$ python3 -q
>>> import numpy as np
>>> from numpy import linalg as LA
>>> np.set_printoptions(precision=2, suppress=True, linewidth=100)
>>> X = np.array([[1, 3, 1], [0, 6, 0], [1, 3, 1], [5, 2, 3]])
>>> LA.matrix_rank(X)
np.int64(3)
>>> np.count_nonzero(X)
np.int64(10)
>>> data = np.load("block11.npy")
>>> data
array([[ 1, -1, -1,  1,  1, -1, -1,  1],
       [ 1,  1,  1,  1,  1,  1,  1,  1],
       [ 1, -1,  1, -1, -1,  1, -1,  1],
       [ 1, -1,  1, -1,  1, -1,  1, -1]])
>>> LA.svd(data, compute_uv=False)
array([2.83, 2.83, 2.83, 2.83])
>>> data.mean(axis=0)
array([ 1. , -0.5,  0.5,  0. ,  0.5,  0. ,  0. ,  0.5])
>>> np.unravel_index(np.abs(data).argmax(), data.shape)
(np.int64(0), np.int64(0))
>>> np.diff(data, axis=0)
array([[ 0,  2,  2,  0,  0,  2,  2,  0],
       [ 0, -2,  0, -2, -2,  0, -2,  0],
       [ 0,  0,  0,  0,  2, -2,  2, -2]])
>>> LA.matrix_rank(data)
np.int64(4)
>>> data.reshape(2, -1)
array([[ 1, -1, -1,  1,  1, -1, -1,  1,  1,  1,  1,  1,  1,  1,  1,  1],
       [ 1, -1,  1, -1, -1,  1, -1,  1,  1, -1,  1, -1,  1, -1,  1, -1]])
>>> T = data.reshape(4, 2, -1)
>>> np.swapaxes(T, 1, 2)[1]
array([[1, 1],
       [1, 1],
       [1, 1],
       [1, 1]])
>>> np.einsum("ihd,jhd->hij", T, T).shape
(2, 4, 4)
>>> np.einsum("ihd,ihd->ih", T, T)
array([[4, 4],
       [4, 4],
       [4, 4],
       [4, 4]])
>>> T.transpose(1, 0, 2)
array([[[ 1, -1, -1,  1],
        [ 1,  1,  1,  1],
        [ 1, -1,  1, -1],
        [ 1, -1,  1, -1]],

       [[ 1, -1, -1,  1],
        [ 1,  1,  1,  1],
        [-1,  1, -1,  1],
        [ 1, -1,  1, -1]]])
>>> T.shape
(4, 2, 4)
>>> x = np.array([-2, -1, -4, 3, -3, -1, 0, -2])
>>> data @ np.ones(8)
array([0., 8., 0., 0.])
>>> np.einsum("ij,j->i", data, x)
array([  2, -10,  -8,  -8])
>>> (data @ x).argmax()
np.int64(0)
>>> data @ x
array([  2, -10,  -8,  -8])
>>> M2 = data[0, 0] * data[1:] - np.outer(data[1:, 0], data[0])
>>> M2
array([[ 0,  2,  2,  0,  0,  2,  2,  0],
       [ 0,  0,  2, -2, -2,  2,  0,  0],
       [ 0,  0,  2, -2,  0,  0,  2, -2]])
>>> data[:, 0] / data[0, 0]
array([1., 1., 1., 1.])
>>> np.flatnonzero(~M2.round(6).any(axis=1))
array([], dtype=int64)
>>> E = np.load("a.npy")
>>> E
array([[1.  , 0.7 , 0.49, 0.34, 0.24, 0.17],
       [0.7 , 1.  , 0.7 , 0.49, 0.34, 0.24],
       [0.49, 0.7 , 1.  , 0.7 , 0.49, 0.34],
       [0.34, 0.49, 0.7 , 1.  , 0.7 , 0.49],
       [0.24, 0.34, 0.49, 0.7 , 1.  , 0.7 ],
       [0.17, 0.24, 0.34, 0.49, 0.7 , 1.  ]])
>>> np.allclose(E @ E.T, E.T @ E)
True
>>> E @ E
array([[1.93, 2.03, 1.88, 1.62, 1.32, 1.01],
       [2.03, 2.39, 2.33, 2.06, 1.7 , 1.32],
       [1.88, 2.33, 2.58, 2.42, 2.06, 1.62],
       [1.62, 2.06, 2.42, 2.58, 2.33, 1.88],
       [1.32, 1.7 , 2.06, 2.33, 2.39, 2.03],
       [1.01, 1.32, 1.62, 1.88, 2.03, 1.93]])
>>> np.trace(E)
np.float64(6.0)
>>> evals, evecs = LA.eigh(E)
>>> LA.eigvalsh(E @ E)
array([ 0.04,  0.05,  0.1 ,  0.32,  1.63, 11.66])
>>> evecs @ np.diag(evals) @ evecs.T
array([[1.  , 0.7 , 0.49, 0.34, 0.24, 0.17],
       [0.7 , 1.  , 0.7 , 0.49, 0.34, 0.24],
       [0.49, 0.7 , 1.  , 0.7 , 0.49, 0.34],
       [0.34, 0.49, 0.7 , 1.  , 0.7 , 0.49],
       [0.24, 0.34, 0.49, 0.7 , 1.  , 0.7 ],
       [0.17, 0.24, 0.34, 0.49, 0.7 , 1.  ]])
>>> LA.svd(E, compute_uv=False)
array([3.41, 1.28, 0.57, 0.32, 0.23, 0.19])
>>> (evals > 1e-8).sum(), (evals < -1e-8).sum()
(np.int64(6), np.int64(0))
>>> LA.eigvalsh(E + 2 * np.eye(6))
array([2.19, 2.23, 2.32, 2.57, 3.28, 5.41])
>>> u = np.array([1, -1, -4, -1, 5, -1])
>>> M2 = E + np.outer(u, np.eye(6)[1])
>>> M2
array([[ 1.  ,  1.7 ,  0.49,  0.34,  0.24,  0.17],
       [ 0.7 ,  0.  ,  0.7 ,  0.49,  0.34,  0.24],
       [ 0.49, -3.3 ,  1.  ,  0.7 ,  0.49,  0.34],
       [ 0.34, -0.51,  0.7 ,  1.  ,  0.7 ,  0.49],
       [ 0.24,  5.34,  0.49,  0.7 ,  1.  ,  0.7 ],
       [ 0.17, -0.76,  0.34,  0.49,  0.7 ,  1.  ]])
>>> round(float(LA.det(M2) / LA.det(E)), 2), round(float(1 + LA.solve(E, u)[1]), 2)
(2.37, 2.37)
>>> m1 = np.load("run16.npy")
>>> m1
array([[ -0.2,  -1.1,  -1.3,  -0.6],
       [  2.1,  -0.5,   0.7,  -0.3],
       [  0. ,   0.5,   0.7,   0.6],
       [ -0.5,   0. ,  -0.6,  -1.8],
       [ -0.6,  -0.2,  -1.4,  -0.8],
       [  0.1,   1. ,   0.3,   0.1],
       [ -0.6,  -0.4,   0.8,   0.3],
       [ -1.5,  -2.2,  -1.2,   1.8],
       [ -0.4,   1.3,   0.1,  -0.4],
       [ -0.5,   0.9,   2.2,  -0.9],
       [  1.3,   1. ,  -1.5,  -0.5],
       [ -4. ,   4. ,   2. , -30. ],
       [ -0.7,   1. ,  -1.2,   1.2],
       [  1.6,   0.3,   0.3,  -1.3]])
>>> # column 3 is much longer than the rest
>>> P = X @ LA.solve(X.T @ X, X.T)
>>> P.round(2) + 0
array([[0.5, 0. , 0.5, 0. ],
       [0. , 1. , 0. , 0. ],
       [0.5, 0. , 0.5, 0. ],
       [0. , 0. , 0. , 1. ]])
>>> round(np.trace(P), 2)
np.float64(3.0)
>>> C = m1[[0, 5]].astype(float)
>>> for _ in range(4):
...     lab = LA.norm(m1[:, None] - C, axis=-1).argmin(axis=1)
...     C = np.array([m1[lab == j].mean(axis=0) for j in range(2)])
... 
>>> lab
array([1, 1, 1, 1, 1, 1, 1, 1, 1, 1, 1, 0, 1, 1])
>>> C
array([[ -4.  ,   4.  ,   2.  , -30.  ],
       [  0.01,   0.12,  -0.16,  -0.2 ]])
>>> lab = m1[:, 1] > np.median(m1[:, 1])
>>> u = m1[lab].mean(axis=0) - m1[~lab].mean(axis=0)
>>> round(float((((m1 - m1.mean(axis=0)) @ u > 0) == lab).mean()), 2)
0.57
>>> lab.astype(int)
array([0, 0, 1, 0, 0, 1, 0, 0, 1, 1, 1, 1, 1, 0])
>>> w1 = np.array([[8, -4], [-4, -9], [4, 4], [1, 4]])
>>> b = np.array([-3, -2])
>>> H = np.maximum(m1 @ w1 + b, 0)
>>> LA.matrix_rank(H)
np.int64(2)
>>> (H > 0).astype(int)
array([[0, 1],
       [1, 0],
       [0, 0],
       [0, 0],
       [0, 0],
       [0, 0],
       [0, 1],
       [0, 1],
       [0, 0],
       [0, 0],
       [0, 0],
       [0, 0],
       [0, 0],
       [1, 0]])
>>> H
array([[ 0. ,  1.1],
       [18.3,  0. ],
       [ 0. ,  0. ],
       [ 0. ,  0. ],
       [ 0. ,  0. ],
       [ 0. ,  0. ],
       [ 0. ,  8.4],
       [ 0. , 26.2],
       [ 0. ,  0. ],
       [ 0. ,  0. ],
       [ 0. ,  0. ],
       [ 0. ,  0. ],
       [ 0. ,  0. ],
       [ 8.5,  0. ]])
>>> (H > 0).mean(axis=0)
array([0.14, 0.21])
>>> C = np.array([[-4, -1], [-5, -2]])
>>> H @ C
array([[  -5.5,   -2.2],
       [ -73.2,  -18.3],
       [   0. ,    0. ],
       [   0. ,    0. ],
       [   0. ,    0. ],
       [   0. ,    0. ],
       [ -42. ,  -16.8],
       [-131. ,  -52.4],
       [   0. ,    0. ],
       [   0. ,    0. ],
       [   0. ,    0. ],
       [   0. ,    0. ],
       [   0. ,    0. ],
       [ -34. ,   -8.5]])
>>> Xc = m1 - m1.mean(axis=0)
>>> evecs = LA.svd(Xc)[2][:1]
>>> M2 = Xc - Xc @ evecs.T @ evecs
>>> LA.norm(M2, axis=1).round(6).argmax()
np.int64(7)
>>> (Xc @ evecs.T).std(axis=0)
array([7.88])
>>> arr = np.load("layer3.npy")
>>> arr
array([[-2,  2,  0,  3],
       [ 2, -2,  2,  0],
       [ 0,  2, -2,  2],
       [ 3,  0,  2, -2]])
>>> th = np.radians(72)
>>> R = np.eye(4)
>>> R[0, 0] = R[3, 3] = np.cos(th)
>>> R[0, 3], R[3, 0] = -np.sin(th), np.sin(th)
>>> R
array([[ 0.31,  0.  ,  0.  , -0.95],
       [ 0.  ,  1.  ,  0.  ,  0.  ],
       [ 0.  ,  0.  ,  1.  ,  0.  ],
       [ 0.95,  0.  ,  0.  ,  0.31]])
>>> M2 = arr @ R.T
>>> np.allclose(LA.norm(arr, axis=1), LA.norm(M2, axis=1))
True
>>> LA.svd(arr, compute_uv=False), LA.svd(M2, compute_uv=False)
(array([6.56, 2.56, 2.44, 1.56]), array([6.56, 2.56, 2.44, 1.56]))
>>> np.abs(M2 - arr).max(axis=0)
array([1.9 , 0.  , 0.  , 4.24])
>>> rng = np.random.default_rng(98223)
>>> lab = rng.permutation(4)
>>> lab
array([2, 0, 3, 1])
>>> M2 = R[lab][:, lab]
>>> np.sort(np.abs(LA.eigvals(M2)))
array([1., 1., 1., 1.])
>>> np.allclose(M2, R)
False
>>> arr.mean(axis=0)
array([0.75, 0.5 , 0.5 , 0.75])
>>> LA.svd(arr, compute_uv=False)
array([6.56, 2.56, 2.44, 1.56])
>>> LA.matrix_rank(arr)
np.int64(4)
>>> np.count_nonzero(arr)
np.int64(12)
>>> arr.sum(axis=1)
array([3, 2, 2, 3])
>>> evals, evecs = LA.eigh(arr)
>>> x = np.array([7, 9, 6, 5])
>>> (np.sign(evecs[:, -1].round(6)) == np.sign(evecs[0, -1].round(6))).astype(int)
array([1, 1, 1, 1])
>>> x @ arr @ x
np.int64(416)
>>> evecs * np.abs(evals) @ evecs.T
array([[ 3.59, -0.76,  1.24, -1.41],
       [-0.76,  2.97, -1.03,  1.24],
       [ 1.24, -1.03,  2.97, -0.76],
       [-1.41,  1.24, -0.76,  3.59]])
>>> round(x @ arr @ x / (x @ x), 2), round(float(evals[0]), 2), round(float(evals[-1]), 2)
(np.float64(2.18), -6.56, 2.56)
>>> lab = rng.permutation(4)
>>> lab
array([2, 1, 3, 0])
>>> M2 = arr[lab][:, lab]
>>> np.trace(M2)
np.int64(-8)
>>> np.allclose(M2, arr)
False
>>> M = np.array([[1, 1, -2], [-2, 1, 1], [1, -2, 1]])
>>> Uu, sv, VT = LA.svd(M)
>>> np.argmax(sv[:-1] / (sv[1:] + 1e-6)) + 1
np.int64(2)
>>> sv.round(2) + 0
array([3., 3., 0.])
>>> M2 = Uu[:, :2] @ np.diag(sv[:2]) @ VT[:2]
>>> round(float(LA.norm(M - M2) / LA.norm(M)), 2)
0.0
>>> round(float(LA.norm(M - M2, 2)), 2), round(sv[2], 2)
(0.0, np.float64(0.0))
>>> LA.matrix_rank(M, rtol=0.05)
np.int64(2)
>>> M2
array([[ 1.,  1., -2.],
       [-2.,  1.,  1.],
       [ 1., -2.,  1.]])
>>> rank = LA.matrix_rank(M)
>>> rank
np.int64(2)
>>> ns = LA.svd(M)[2][rank:].T
>>> np.round(M @ ns, 2) + 0
array([[0.],
       [0.],
       [0.]])
>>> ns[:, 0] / ns[np.abs(ns[:, 0]).round(6).argmax(), 0]
array([1., 1., 1.])
>>> LA.matrix_rank(M.T @ M), LA.matrix_rank(M @ M.T)
(np.int64(2), np.int64(2))
>>> np.allclose(M @ ns, 0)
True
>>> ns @ ns.T
array([[0.33, 0.33, 0.33],
       [0.33, 0.33, 0.33],
       [0.33, 0.33, 0.33]])
>>> feats = np.array([[1, 0, 1, -1, 1, 2, -3, 2],
...     [0, 1, -2, -2, 1, 2, 0, 1],
...     [1, -3, 0, -3, 0, -1, 0, 0],
...     [-1, 3, 3, 3, -2, 1, -3, -1],
...     [2, -1, 3, 0, 3, 2, -1, 3],
...     [1, -3, -3, 1, -3, 2, -1, -2]])
>>> np.round(LA.norm(feats[0] - feats[1]), 2)
np.float64(4.69)
>>> round(LA.norm(feats) ** 2 / LA.norm(feats, 2) ** 2, 2)
np.float64(2.82)
>>> LA.norm(feats, axis=0)
array([2.83, 5.39, 5.66, 4.9 , 4.9 , 4.24, 4.47, 4.36])
>>> np.round(LA.norm(feats, "nuc"), 2)
np.float64(28.54)
>>> round(float(LA.norm(feats, 1)), 2), round(LA.norm(feats, np.inf), 2)
(12.0, np.float64(17.0))
